$ python3 -q
>>> import numpy as np
>>> np.set_printoptions(precision=3, suppress=True, linewidth=120)
>>> def tidy(a):
...     return np.round(a, 3) + 0
... 
>>> u = np.array([1, 3, 3, 2, 0])
>>> r1 = np.array([-1, 1, 1])
>>> mat = u[:, None] + r1[None, :]
>>> mat
array([[ 0,  2,  2],
       [ 2,  4,  4],
       [ 2,  4,  4],
       [ 1,  3,  3],
       [-1,  1,  1]])
>>> tidy(np.linalg.norm(mat, 2) / np.linalg.norm(mat))
np.float64(0.986)
>>> np.linalg.cond(mat) > 100
np.True_
>>> np.argsort(-np.linalg.norm(mat, axis=0).round(6), kind="stable")[:3]
array([1, 2, 0])
>>> W1 = np.array([[2, 0, 0, 1, 1, -1], [2, -1, -2, 1, -2, 1], [1, 2, -1, 0, -2, 1]])
>>> c = np.array([-2, -3, -3, 0, -3, 3])
>>> H = np.maximum(mat @ W1 + c, 0)
>>> np.linalg.matrix_rank(H)
np.int64(4)
>>> (H > 0).astype(int)
array([[1, 0, 0, 1, 0, 1],
       [1, 1, 0, 1, 0, 1],
       [1, 1, 0, 1, 0, 1],
       [1, 0, 0, 1, 0, 1],
       [0, 0, 0, 0, 0, 1]])
>>> H
array([[ 4,  0,  0,  2,  0,  7],
       [14,  1,  0,  6,  0,  9],
       [14,  1,  0,  6,  0,  9],
       [ 9,  0,  0,  4,  0,  8],
       [ 0,  0,  0,  0,  0,  6]])
>>> (H > 0).mean(axis=0)
array([0.8, 0.4, 0. , 0.8, 0. , 1. ])
>>> C = np.array([[2, 1, 3],
...     [0, -3, 0],
...     [-4, 1, 1],
...     [-2, -4, -3],
...     [2, 2, 5],
...     [0, -1, -3]])
>>> (H @ C).round(6).argmax(axis=1)
array([0, 0, 0, 0, 0])
>>> W1 @ C
array([[  4,   1,  11],
       [  6,  -6, -12],
       [  2, -11, -11]])
>>> H @ C
array([[  4, -11, -15],
       [ 16, -22,  -3],
       [ 16, -22,  -3],
       [ 10, -15,  -9],
       [  0,  -6, -18]])
>>> sv = 3 * 0.7 ** np.arange(4)
>>> O, _ = np.linalg.qr(np.array([[1.4, 0.5, -0.4, -0.4],
...     [-0.2, 0.6, 0.1, -1.6],
...     [1.3, 2.3, 0.0, 0.5],
...     [1.0, -0.5, -0.4, -0.8]]))
>>> rng = np.random.default_rng(382111)
>>> E = rng.normal(size=(16, 4)) * sv @ O
>>> tidy(E)
array([[ 3.084, -1.339, -1.839,  1.34 ],
       [-0.989, -0.262, -0.523, -2.927],
       [ 1.925,  0.009, -2.32 , -2.804],
       [-3.229,  2.325,  4.516, -4.036],
       [ 0.12 , -0.026,  1.102, -1.452],
       [-0.281, -0.885,  4.167, -0.802],
       [-1.938,  1.868,  0.508, -1.099],
       [ 0.449, -0.311,  1.315, -0.386],
       [ 0.309, -2.057,  1.815, -0.436],
       [ 0.097, -1.993, -0.821,  0.427],
       [-0.498, -1.49 , -0.96 ,  2.871],
       [-2.455,  0.164,  2.094, -2.161],
       [ 2.78 ,  0.106, -1.403,  3.345],
       [-0.416, -0.06 ,  2.817, -0.585],
       [-0.796,  1.634, -0.283, -3.805],
       [-1.782, -3.438, -0.597,  0.364]])
>>> Xc = E - E.mean(axis=1)
Traceback (most recent call last):
  File "<python-input-26>", line 1, in <module>
    Xc = E - E.mean(axis=1)
         ~~^~~~~~~~~~~~~~~~
ValueError: operands could not be broadcast together with shapes (16,4) (16,) 
>>> Xc = E - E.mean(axis=0)
>>> left, sv, Vh = np.linalg.svd(Xc, full_matrices=False)
>>> np.linalg.matrix_rank(Xc)
np.int64(4)
>>> tidy(np.abs(Vh[-1]))
array([0.549, 0.613, 0.283, 0.493])
>>> tidy((sv ** 2).sum() ** 2 / (sv ** 4).sum())
np.float64(2.35)
>>> Xc = E - E.mean(axis=0)
>>> evecs = np.linalg.svd(Xc)[2][:1]
>>> other = Xc - Xc @ evecs.T @ evecs
>>> np.linalg.norm(other, axis=1).round(6).argmax()
np.int64(2)
>>> tidy(np.cov(Xc @ evecs.T, rowvar=False))
np.float64(8.559)
>>> W1 = np.array([[-3, 0], [2, 3], [-1, -1], [3, 3]])
>>> c = np.array([0, 1])
>>> H = np.maximum(E @ W1 + c, 0)
>>> np.linalg.matrix_rank(H)
np.int64(2)
>>> tidy(H)
array([[ 0.   ,  2.844],
       [ 0.   ,  0.   ],
       [ 0.   ,  0.   ],
       [ 0.   ,  0.   ],
       [ 0.   ,  0.   ],
       [ 0.   ,  0.   ],
       [ 5.745,  2.8  ],
       [ 0.   ,  0.   ],
       [ 0.   ,  0.   ],
       [ 0.   ,  0.   ],
       [ 8.088,  6.104],
       [ 0.   ,  0.   ],
       [ 3.31 , 12.755],
       [ 0.   ,  0.   ],
       [ 0.   ,  0.   ],
       [ 0.158,  0.   ]])
>>> C = np.array([[-3, -1, -2], [-2, -3, 2]])
>>> W1 @ C
array([[  9,   3,   6],
       [-12, -11,   2],
       [  5,   4,   0],
       [-15, -12,   0]])
>>> other = np.array([[1, 0], [3, 1]])
>>> C = np.array([[-3, -1], [-2, 2]])
>>> m1 = np.kron(other, C)
>>> m1
array([[-3, -1,  0,  0],
       [-2,  2,  0,  0],
       [-9, -3, -3, -1],
       [-6,  6, -2,  2]])
>>> O, evecs = np.linalg.qr(m1[:, :1])[0], np.linalg.qr(m1[:, 1:])[0]
>>> sv = np.linalg.svd(O.T @ evecs, compute_uv=False)
>>> (sv > 0.9).sum()
np.int64(1)
>>> feats = np.array([[0, -1, 0, -2, 1], [1, 0, 1, -1, 2], [0, -1, 0, -2, 1]])
>>> feats
array([[ 0, -1,  0, -2,  1],
       [ 1,  0,  1, -1,  2],
       [ 0, -1,  0, -2,  1]])
>>> [round(float(x), 3) for x in np.linalg.svd(feats, compute_uv=False)[:3]]
[3.96, 1.821, 0.0]
>>> np.argsort(-np.linalg.norm(feats, axis=0).round(6), kind="stable")[:3]
array([3, 4, 1])
>>> np.linalg.matrix_rank(feats, rtol=0.1)
np.int64(2)
>>> left, sv, Vh = np.linalg.svd(feats)
>>> evecs = Vh[:(sv > 1e-8).sum()]
>>> x = feats[2] + -1 * feats[0] + rng.integers(2) * np.eye(5)[4]
>>> x
array([0., 0., 0., 0., 0.])
>>> tidy(evecs.T @ evecs)
array([[ 0.231,  0.154,  0.231,  0.077,  0.308],
       [ 0.154,  0.269,  0.154,  0.385,  0.038],
       [ 0.231,  0.154,  0.231,  0.077,  0.308],
       [ 0.077,  0.385,  0.077,  0.692, -0.231],
       [ 0.308,  0.038,  0.308, -0.231,  0.577]])
>>> np.allclose(feats[:-1].T @ np.linalg.lstsq(feats[:-1].T, feats[-1])[0], feats[-1])
True
>>> tidy(np.trace(np.linalg.pinv(feats) @ feats))
np.float64(2.0)
>>> np.abs(np.diag(np.linalg.qr(feats)[1])) > 1e-9
array([ True,  True, False])
>>> rk = np.linalg.matrix_rank(feats)
>>> rk
np.int64(2)
>>> ns = np.linalg.svd(feats)[2][rk:].T
>>> [int(np.linalg.matrix_rank(feats[:i])) for i in range(1, len(feats) + 1)]
[1, 2, 2]
>>> tidy(feats @ ns)
array([[0., 0., 0.],
       [0., 0., 0.],
       [0., 0., 0.]])
>>> [int(np.linalg.matrix_rank(np.delete(feats, i, axis=0))) for i in range(3)]
[2, 1, 2]
>>> other = np.array([[3, 3, 0], [3, 1, 1], [0, 0, 0], [0, 2, 0]])
>>> C = np.array([[-2, 1, 1, 2, -3], [0, 0, -1, -3, -1], [0, -2, 1, 3, -1]])
>>> A = other @ C
>>> A
array([[ -6,   3,   0,  -3, -12],
       [ -6,   1,   3,   6, -11],
       [  0,   0,   0,   0,   0],
       [  0,   0,  -2,  -6,  -2]])
>>> np.linalg.matrix_rank(A, rtol=0.1)
np.int64(2)
>>> np.diff(A, axis=0)
array([[ 0, -2,  3,  9,  1],
       [ 6, -1, -3, -6, 11],
       [ 0,  0, -2, -6, -2]])
>>> tidy(np.linalg.norm(A))
np.float64(21.095)
>>> A - A[0]
array([[ 0,  0,  0,  0,  0],
       [ 0, -2,  3,  9,  1],
       [ 6, -3,  0,  3, 12],
       [ 6, -3, -2, -3, 10]])
>>> A.sum(axis=0)
array([-12,   4,   1,  -3, -25])
>>> np.unravel_index(np.abs(A).argmax(), A.shape)
(np.int64(0), np.int64(4))
>>> np.abs(A).max()
np.int64(12)
>>> A.shape
(4, 5)
>>> np.unique(A.round(6), axis=0).shape
(4, 5)
>>> np.abs(np.diag(np.linalg.qr(A)[1])) > 1e-9
array([ True,  True,  True, False])
>>> np.linalg.lstsq(A[:-1].T, A[-1])[2]
np.int32(2)
>>> rk = np.linalg.matrix_rank(A)
>>> rk
np.int64(3)
>>> ns = np.linalg.svd(A)[2][rk:].T
>>> ns.shape
(5, 2)
>>> [int(np.linalg.matrix_rank(A[:i])) for i in range(1, len(A) + 1)]
[1, 2, 2, 3]
>>> [int(np.linalg.matrix_rank(A[:, :j + 1])) for j in range(5)]
[1, 2, 3, 3, 3]
>>> tidy(ns @ ns.T)
array([[ 0.726,  0.306,  0.072,  0.078, -0.306],
       [ 0.306,  0.134, -0.033,  0.055, -0.134],
       [ 0.072, -0.033,  0.886, -0.306,  0.033],
       [ 0.078,  0.055, -0.306,  0.121, -0.055],
       [-0.306, -0.134,  0.033, -0.055,  0.134]])
>>> arr = np.load("arr.npy")
>>> arr
array([[5., 1., 1.],
       [1., 5., 1.],
       [1., 1., 5.]])
>>> other = arr / np.sqrt((arr ** 2).mean(axis=1, keepdims=True))
>>> tidy(np.linalg.norm(other, axis=1))
array([1.732, 1.732, 1.732])
>>> np.linalg.matrix_rank(other) == np.linalg.matrix_rank(arr)
np.True_
>>> tidy(other[0])
array([1.667, 0.333, 0.333])
>>> other = arr[0, 0] * arr[1:] - np.outer(arr[1:, 0], arr[0])
>>> other
array([[ 0., 24.,  4.],
       [ 0.,  4., 24.]])
>>> arr[:, 0] / arr[0, 0]
array([1. , 0.2, 0.2])
>>> x = np.ones(3)
>>> for _ in range(7):
...     x = arr @ x
...     x /= np.linalg.norm(x)
...     print(round(x @ arr @ x, 3))
... 
7.0
7.0
7.0
7.0
7.0
7.0
7.0
>>> tidy(x)
array([0.577, 0.577, 0.577])
>>> tidy(np.linalg.eigvalsh(arr)[-1])
np.float64(7.0)
>>> data = np.load("m.npy")
>>> data
array([[ 1, -1,  1, -1, -1,  1, -1,  1],
       [ 1, -1, -1,  1, -1,  1,  1, -1],
       [ 1, -1, -1,  1,  1, -1, -1,  1]])
>>> u, r1 = data[1], data[2]
>>> u @ u
np.int64(8)
>>> p = (u @ r1) / (u @ u) * u
>>> np.outer(u, r1)
array([[ 1, -1, -1,  1,  1, -1, -1,  1],
       [-1,  1,  1, -1, -1,  1,  1, -1],
       [-1,  1,  1, -1, -1,  1,  1, -1],
       [ 1, -1, -1,  1,  1, -1, -1,  1],
       [-1,  1,  1, -1, -1,  1,  1, -1],
       [ 1, -1, -1,  1,  1, -1, -1,  1],
       [ 1, -1, -1,  1,  1, -1, -1,  1],
       [-1,  1,  1, -1, -1,  1,  1, -1]])
>>> th = np.radians(72)
>>> R = np.eye(8)
>>> R[7, 7] = R[2, 2] = np.cos(th)
>>> R[7, 2], R[2, 7] = -np.sin(th), np.sin(th)
>>> tidy(R)
array([[ 1.   ,  0.   ,  0.   ,  0.   ,  0.   ,  0.   ,  0.   ,  0.   ],
       [ 0.   ,  1.   ,  0.   ,  0.   ,  0.   ,  0.   ,  0.   ,  0.   ],
       [ 0.   ,  0.   ,  0.309,  0.   ,  0.   ,  0.   ,  0.   ,  0.951],
       [ 0.   ,  0.   ,  0.   ,  1.   ,  0.   ,  0.   ,  0.   ,  0.   ],
       [ 0.   ,  0.   ,  0.   ,  0.   ,  1.   ,  0.   ,  0.   ,  0.   ],
       [ 0.   ,  0.   ,  0.   ,  0.   ,  0.   ,  1.   ,  0.   ,  0.   ],
       [ 0.   ,  0.   ,  0.   ,  0.   ,  0.   ,  0.   ,  1.   ,  0.   ],
       [ 0.   ,  0.   , -0.951,  0.   ,  0.   ,  0.   ,  0.   ,  0.309]])
>>> other = data @ R.T
>>> tidy(np.abs(other - data).max(axis=0))
array([0.   , 0.   , 1.642, 0.   , 0.   , 0.   , 0.   , 1.642])
>>> tidy(np.linalg.svd(data, compute_uv=False)), tidy(np.linalg.svd(other, compute_uv=False))
(array([2.828, 2.828, 2.828]), array([2.828, 2.828, 2.828]))
>>> tidy(other)
array([[ 1.   , -1.   ,  1.26 , -1.   , -1.   ,  1.   , -1.   , -0.642],
       [ 1.   , -1.   , -1.26 ,  1.   , -1.   ,  1.   ,  1.   ,  0.642],
       [ 1.   , -1.   ,  0.642,  1.   ,  1.   , -1.   , -1.   ,  1.26 ]])
>>> np.allclose(np.linalg.norm(data, axis=1), np.linalg.norm(other, axis=1))
True
>>> np.allclose(data @ data.T, other @ other.T)
True
>>> X = np.array([[0.0, 2.0, -1.0, -1.0],
...     [2.0, -2.0, -3.0, 1.0],
...     [3.0, 2.0, -4.0, -1.0],
...     [5.0, 0.0, -7.0, 0.0]])
>>> np.argsort(-np.linalg.norm(X, axis=0).round(6), kind="stable")[:3]
array([2, 0, 1])
>>> tidy(np.linalg.norm(X, 2) / np.linalg.norm(X))
np.float64(0.939)
>>> np.linalg.matrix_rank(X, rtol=0.1)
np.int64(2)
